% ipython --no-banner

In [1]: import numpy as np

In [2]: from numpy import linalg as LA

In [3]: np.set_printoptions(precision=3, suppress=True, linewidth=200, legacy="1.25")

In [4]: rd = lambda a: np.round(a, 3) + 0

In [5]: X = np.loadtxt("out11.csv", delimiter=",")

In [6]: X
Out[6]: 
array([[-0.134, -0.784,  1.857],
       [ 1.306, -0.315, -0.613],
       [ 0.316, -1.001, -0.972],
       [ 1.818,  1.116,  1.646]])

In [7]: x = np.array([3, 1, 0])

In [8]: target = X @ x

In [9]: rd(LA.pinv(X) @ X)
Out[9]: 
array([[1., 0., 0.],
       [0., 1., 0.],
       [0., 0., 1.]])

In [10]: rng = np.random.default_rng(4284)

In [11]: target = target + 0.02 * rng.normal(size=4)

In [12]: rd(target)
Out[12]: array([-1.184,  3.615, -0.056,  6.59 ])

In [13]: beta, *_ = LA.lstsq(X, target)

In [14]: [round(float(LA.norm(LA.solve(X.T @ X + lam * np.eye(3), X.T @ target))), 2) for lam in (0, 1, 10, 100)]
Out[14]: [3.17, 2.67, 1.15, 0.18]

In [15]: beta.round()
Out[15]: array([3., 1., 0.])

In [16]: m1 = np.loadtxt("test11.csv", delimiter=",")

In [17]: m1
Out[17]: 
array([[13.,  4., 12.,  4.],
       [ 4., -2.,  3.,  1.],
       [12.,  3.,  6.,  3.],
       [ 4.,  1.,  3., -2.]])

In [18]: t3 = np.stack([m1, 5 * m1, m1[::-1]])

In [19]: LA.matrix_rank(t3.reshape(3, -1))
Out[19]: 2

In [20]: rd(LA.det(t3))
Out[20]: array([   -648., -405000.,    -648.])

In [21]: t3.sum(axis=0)
Out[21]: 
array([[82., 25., 75., 22.],
       [36., -9., 24.,  9.],
       [76., 16., 39., 19.],
       [37., 10., 30., -8.]])

In [22]: t3.shape
Out[22]: (3, 4, 4)

In [23]: rd(LA.norm(t3, axis=(1, 2)))
Out[23]: array([ 24.556, 122.78 ,  24.556])
